$ python -q
>>> import numpy as np
>>> from numpy import linalg as LA
>>> np.set_printoptions(suppress=True, linewidth=160)
>>> feats = np.load("sample7.npy")
>>> print(feats)
[[-2.4  -0.8   1.3   0.4  -0.8  -0.6  -0.1   4.04]
 [-1.3  -1.2  -0.7   0.5  -0.3  -0.6  -0.8  -2.22]
 [-0.1   0.9  -0.3   0.3   0.1   0.   -1.8  -0.9 ]
 [-0.2  -0.6   0.3   0.4   0.6   0.   -1.3   0.88]
 [ 1.3   2.9   0.1  -0.4   0.3   0.7  -0.7   0.39]
 [-0.9   0.4  -0.9  -1.8  -0.3  -0.3   0.9  -2.59]
 [-0.3  -1.1  -0.3   1.7  -0.3   0.2   0.6  -0.84]
 [ 1.3   2.    0.7  -0.8   0.2  -1.3  -0.5   2.  ]
 [ 1.2  -0.3  -1.2   1.8  -1.3  -1.6   0.4  -3.48]
 [-1.6   0.6   0.1  -0.8  -1.7   0.1  -1.9   0.44]
 [ 1.2   0.7  -0.3  -0.9   0.    0.    0.2  -0.84]
 [ 0.2  -0.8  -0.1   0.   -0.7  -0.1   0.6  -0.29]
 [ 0.   -0.5   1.   -0.6   0.1   0.2   0.2   3.12]
 [ 0.2   2.7  -1.3  -1.3  -1.1   1.2   1.2  -3.94]
 [ 1.3   2.2   1.   -0.9   0.5   0.5   0.2   3.21]
 [-0.2  -2.2  -1.5  -0.7   0.7   0.7   0.3  -4.54]
 [-0.7  -0.6  -0.6   0.1   0.6  -0.6  -0.4  -1.74]
 [ 1.   -1.7  -0.4  -0.4  -0.5  -2.5  -0.5  -1.2 ]
 [-0.1   0.7  -0.8   0.7  -0.5  -3.2  -0.7  -2.38]
 [ 2.1  -0.6   1.5   0.   -1.5  -1.1  -1.4   4.21]
 [ 1.4  -0.1   1.2  -0.9  -2.1   2.2  -0.9   3.69]
 [-0.2  -1.5  -0.7  -0.8  -0.5  -1.7  -0.4  -2.  ]
 [ 2.4   0.7  -1.5   0.    0.9   1.2   0.6  -4.49]
 [ 1.6  -0.8   1.7   1.2  -1.   -1.2  -1.1   5.17]
 [-0.6   0.5   0.7   0.7   2.3  -1.2   0.6   2.2 ]
 [ 0.5  -0.1   1.    0.8  -0.7  -0.7   0.7   3.01]]
>>> cen = feats - feats.mean(axis=0)
>>> evecs = LA.svd(cen)[2][:7]
>>> A2 = cen - cen @ evecs.T @ evecs
>>> LA.norm(A2, axis=1).round(6).argmax()
np.int64(19)
>>> np.round((cen @ evecs.T).std(axis=0), 2)
array([3.02, 1.52, 1.12, 1.02, 0.93, 0.72, 0.71])
>>> np.round(np.cov(cen @ evecs.T, rowvar=False), 2) + 0
array([[9.47, 0.  , 0.  , 0.  , 0.  , 0.  , 0.  ],
       [0.  , 2.42, 0.  , 0.  , 0.  , 0.  , 0.  ],
       [0.  , 0.  , 1.3 , 0.  , 0.  , 0.  , 0.  ],
       [0.  , 0.  , 0.  , 1.09, 0.  , 0.  , 0.  ],
       [0.  , 0.  , 0.  , 0.  , 0.9 , 0.  , 0.  ],
       [0.  , 0.  , 0.  , 0.  , 0.  , 0.54, 0.  ],
       [0.  , 0.  , 0.  , 0.  , 0.  , 0.  , 0.52]])
